$ python -q
>>> import numpy as np
>>> np.set_printoptions(suppress=True, linewidth=100)
>>> J = np.loadtxt("w.csv", delimiter=",")
>>> print(J.round(1) + 0)
[[-0.9  0.1  0.2]
 [ 0.2 -0.7  0. ]
 [ 0.   0.3 -0.9]
 [ 0.4  0.6  0.3]]
>>> # columns are unit length and at right angles
>>> x = np.array([5, 3, 4])
>>> rhs = J @ x
>>> print(np.round(np.linalg.solve(J.T @ J, J.T @ rhs), 1))
[5. 3. 4.]
>>> print(np.round(np.linalg.pinv(J) @ J, 1) + 0)
[[1. 0. 0.]
 [0. 1. 0.]
 [0. 0. 1.]]
>>> print(np.round(np.linalg.lstsq(J, rhs)[0], 1))
[5. 3. 4.]
>>> rng = np.random.default_rng(486)
>>> rhs = rhs + 0.1 * rng.normal(size=4)
>>> print(rhs.round(1))
[-3.2 -1.3 -2.9  5.4]
>>> coef, *_ = np.linalg.lstsq(J, rhs)
>>> print(coef.round(1))
[4.9 3.1 4. ]
>>> M2 = np.c_[J[:, :2] @ np.array([[0, 2], [0, 2]]), np.array([-4, -5, 0, 4])]
>>> print(M2.round(1))
[[ 0.  -1.5 -4. ]
 [ 0.  -1.  -5. ]
 [ 0.   0.5  0. ]
 [ 0.   2.1  4. ]]
>>> print(np.round(np.linalg.norm(M2 - J @ np.linalg.lstsq(J, M2)[0], axis=0), 1) + 0)
[0.  0.  2.9]
>>> print(np.linalg.matrix_rank(M2))
2
>>> print(np.round(np.linalg.norm(np.linalg.qr(J)[0].T @ M2, axis=0) ** 2 / ((M2 ** 2).sum(axis=0) + 1e-12), 1))
[0.  1.  0.8]
>>> P = J @ np.linalg.solve(J.T @ J, J.T)
>>> print(np.round(np.linalg.eigvalsh(P), 1) + 0)
[0. 1. 1. 1.]
>>> print(np.round(np.diag(P), 1))
[0.8 0.6 0.9 0.7]
>>> print(np.round(P @ J[:, 0], 1) + 0)
[-0.9  0.2  0.   0.4]
>>> print(np.round(np.trace(P), 1))
3.0
>>> x = np.array([0, 3, 2])
>>> print(np.sign((J @ x).round(6)))
[ 1. -1. -1.  1.]
>>> print(np.round((J * x).sum(axis=1), 1))
[ 0.8 -2.1 -1.1  2.6]
>>> print(np.round(J @ x, 1))
[ 0.8 -2.1 -1.1  2.6]
>>> print(np.round(J @ (2 * x), 1))
[ 1.5 -4.3 -2.2  5.2]
>>> print(np.round(np.einsum("ij,j->i", J, x), 1))
[ 0.8 -2.1 -1.1  2.6]
>>> print(np.round(np.linalg.norm(J, axis=0), 1))
[1. 1. 1.]
>>> print(np.round(J @ J.T, 1))
[[ 0.8 -0.3 -0.1 -0.2]
 [-0.3  0.6 -0.2 -0.4]
 [-0.1 -0.2  0.9 -0.1]
 [-0.2 -0.4 -0.1  0.7]]
>>> print(np.round(np.linalg.svd(J, compute_uv=False), 1))
[1. 1. 1.]
>>> F = np.array([[-2.0, 0.0, 0.0], [0.0, 2.0, -6.0], [0.0, -6.0, 7.0]])
>>> x = np.array([-1, 1, 2])
>>> rhs = F @ x
>>> coef, lr = np.zeros(3), 1 / np.linalg.norm(F, 2) ** 2
>>> for i in range(250):
...     coef -= lr * F.T @ (F @ coef - rhs)
...     if i % 50 == 0: print(i, round(np.linalg.norm(F @ coef - rhs), 1))
... 
0 4.2
50 0.8
100 0.1
150 0.0
200 0.0
>>> print(coef.round(1))
[-1.  1.  2.]
>>> W0 = np.load("arr.npy")
>>> print(W0)
[[0 1]
 [1 0]]
>>> # rows sum to 1
>>> print(np.linalg.matrix_power(W0, 2))
[[1 0]
 [0 1]]
>>> print(np.linalg.matrix_power(W0, 100))
[[1 0]
 [0 1]]
>>> pr = np.eye(2)[1]
>>> for _ in range(3):
...     pr = pr @ W0
...     print(pr.round(1))
... 
[1. 0.]
[0. 1.]
[1. 0.]
>>> print(np.round(np.linalg.norm(W0, axis=0), 1))
[1. 1.]
>>> print(np.round(np.linalg.pinv(W0), 1))
[[0. 1.]
 [1. 0.]]
>>> print(np.round(np.linalg.svd(W0, compute_uv=False), 1))
[1. 1.]
>>> print(W0 @ W0.T)
[[1 0]
 [0 1]]
>>> M2 = np.array([[1, -3], [-2, 0]])
>>> W2 = np.array([[1, -1], [-1, 2]])
>>> m1 = np.kron(M2, W2)
>>> print(m1)
[[ 1 -1 -3  3]
 [-1  2  3 -6]
 [-2  2  0  0]
 [ 2 -4  0  0]]
>>> print(np.round(np.linalg.det(m1.T), 1))
36.0
>>> print(np.round(np.linalg.eigvals(m1), 1))
[ 7.9 -5.2 -0.8  1.1]
>>> P = np.triu(np.array([[-8, 9, 7, -8], [-7, 8, 5, -1], [-5, -9, -8, 2], [3, -5, 1, -5]]), 1) + np.eye(4)
>>> M2 = P @ m1 @ np.linalg.inv(P)
>>> print(M2)
[[  -38.   405. -1735.  3520.]
 [  -13.   133.  -571.  1165.]
 [    2.   -24.   106.  -220.]
 [    2.   -22.    96.  -198.]]
>>> print(P @ m1 - m1 @ P)
[[-39.  55.  25. -41.]
 [-12.  23.  -3. -12.]
 [  4.  10.   4. -14.]
 [  0. -18.   6.  12.]]
>>> print(np.trace(M2), np.trace(m1))
3.0 3
>>> u, v = M2[1], M2[0]
>>> pr = (u @ v) / (u @ u) * u
>>> print(np.round(v - pr, 1))
[ 1.3  2.7 -7.7 -4.1]
>>> print(round((v - pr) @ u, 1))
0.0
>>> print(pr.round(1))
[  -39.3   402.3 -1727.3  3524.1]
>>> lab = rng.permutation(4)
>>> M2 = m1[:, lab] * rng.choice([-1, 1], 4)
>>> print(M2)
[[ 3  1 -1 -3]
 [-6 -1  2  3]
 [ 0 -2  2  0]
 [ 0  2 -4  0]]
>>> Uu, _, Vt = np.linalg.svd(m1.T @ M2)
>>> print(np.round(Uu @ Vt, 1) + 0)
[[0. 1. 0. 0.]
 [0. 0. 1. 0.]
 [0. 0. 0. 1.]
 [1. 0. 0. 0.]]
>>> lab = rng.permutation(4)
>>> print(lab)
[2 0 1 3]
>>> M2 = m1[lab][:, lab]
>>> print(np.diag(M2))
[0 1 2 0]
>>> print(np.round(np.sort(np.abs(np.linalg.eigvals(M2))), 1))
[0.8 1.1 5.2 7.9]
>>> E = np.loadtxt("out12.csv", delimiter=",")
>>> print(E)
[[ 5.1  0.   5.1]
 [ 2.  -0.1  2.1]
 [ 3.4  0.   3.4]
 [ 3.9  0.1  4.1]
 [-2.5  0.1 -2.7]
 [-1.  -0.1 -1. ]
 [ 0.4  0.   0.2]
 [ 2.3  0.1  2.5]
 [-0.1 -0.1 -0.2]
 [ 0.3  0.1  0.1]
 [ 0.5 -0.1  0.4]
 [ 0.9  0.   1. ]]
>>> lab = E[:, 2] > np.median(E[:, 2])
>>> u = E[lab].mean(axis=0) - E[~lab].mean(axis=0)
>>> print(u.round(1) + 0)
[3.3 0.  3.6]
>>> print(lab.astype(int))
[1 1 1 1 0 0 0 1 0 0 0 1]
>>> print(np.round((((E - E.mean(axis=0)) @ u > 0) == lab).mean(), 1))
0.9
>>> print(((E - E.mean(axis=0)) @ u > 0).astype(int))
[1 1 1 1 0 0 0 1 0 0 0 0]
>>> mat = np.loadtxt("layer2.csv", delimiter=",")
>>> print(mat.round(1))
[[-0.3 -0.9 -0.2  0.2]
 [ 0.8 -0.2  0.4  0.4]
 [ 0.3  0.2 -0.9  0.4]
 [-0.5  0.3  0.2  0.8]]
>>> x = np.array([1, 7, -1, 3])
>>> print(np.round(np.linalg.inv(mat), 1))
[[-0.3  0.8  0.3 -0.5]
 [-0.9 -0.2  0.2  0.3]
 [-0.2  0.4 -0.9  0.2]
 [ 0.2  0.4  0.4  0.8]]
>>> print(4 - np.linalg.matrix_rank(mat - np.eye(4), tol=1e-8))
1
>>> print(round(float(np.linalg.det(mat)), 1))
-1.0
>>> print(np.round(mat.T @ (mat @ x), 1))
[ 1.  7. -1.  3.]
>>> W2 = np.array([[-0.8, -1.2, 0.1]])
>>> feats = np.array([[4],
...     [3],
...     [2],
...     [5],
...     [1],
...     [1],
...     [5],
...     [3],
...     [0],
...     [3],
...     [1],
...     [1],
...     [3],
...     [3],
...     [2],
...     [2],
...     [5],
...     [0],
...     [4],
...     [5],
...     [2],
...     [3],
...     [1],
...     [0]]) @ W2 + 0.1 * rng.normal(size=(24, 3))
>>> print(feats.round(1) + 0)
[[-3.2 -4.8  0.2]
 [-2.5 -3.7  0.2]
 [-1.6 -2.3  0.2]
 [-4.  -6.1  0.6]
 [-0.8 -1.   0.2]
 [-0.8 -1.   0.1]
 [-4.2 -6.1  0.5]
 [-2.2 -3.7  0.3]
 [ 0.1 -0.1 -0.1]
 [-2.3 -3.6  0.4]
 [-0.7 -1.2  0.1]
 [-0.8 -1.1  0.1]
 [-2.5 -3.5  0.4]
 [-2.4 -3.4  0.2]
 [-1.6 -2.4  0.3]
 [-1.6 -2.5  0.3]
 [-4.1 -6.   0.5]
 [ 0.   0.1  0.1]
 [-3.  -4.8  0.5]
 [-4.1 -6.   0.4]
 [-1.7 -2.5 -0.1]
 [-2.6 -3.6  0.4]
 [-0.8 -1.2  0.2]
 [ 0.1 -0.2  0. ]]
>>> x = np.array([-3, -5, 1])
>>> rhs = feats @ x
>>> print(np.round(np.linalg.solve(feats.T @ feats, feats.T @ rhs), 1))
[-3. -5.  1.]
>>> print(np.round(np.linalg.lstsq(feats, rhs)[0], 1))
[-3. -5.  1.]
>>> rhs = rhs + 0.3 * rng.normal(size=24)
>>> print(rhs.round(1))
[33.9 26.6 16.7 43.5  8.1  7.5 43.6 25.4  0.1 25.4  8.3  8.3 25.6 24.7 17.4 17.6 42.9  0.4 33.6
 42.8 17.5 25.4  9.1  0.9]
>>> coef, *_ = np.linalg.lstsq(feats, rhs)
>>> print(np.round(feats.T @ (rhs - feats @ coef), 1) + 0)
[0. 0. 0.]
>>> print(coef.round(1))
[-2.2 -5.5  1.6]
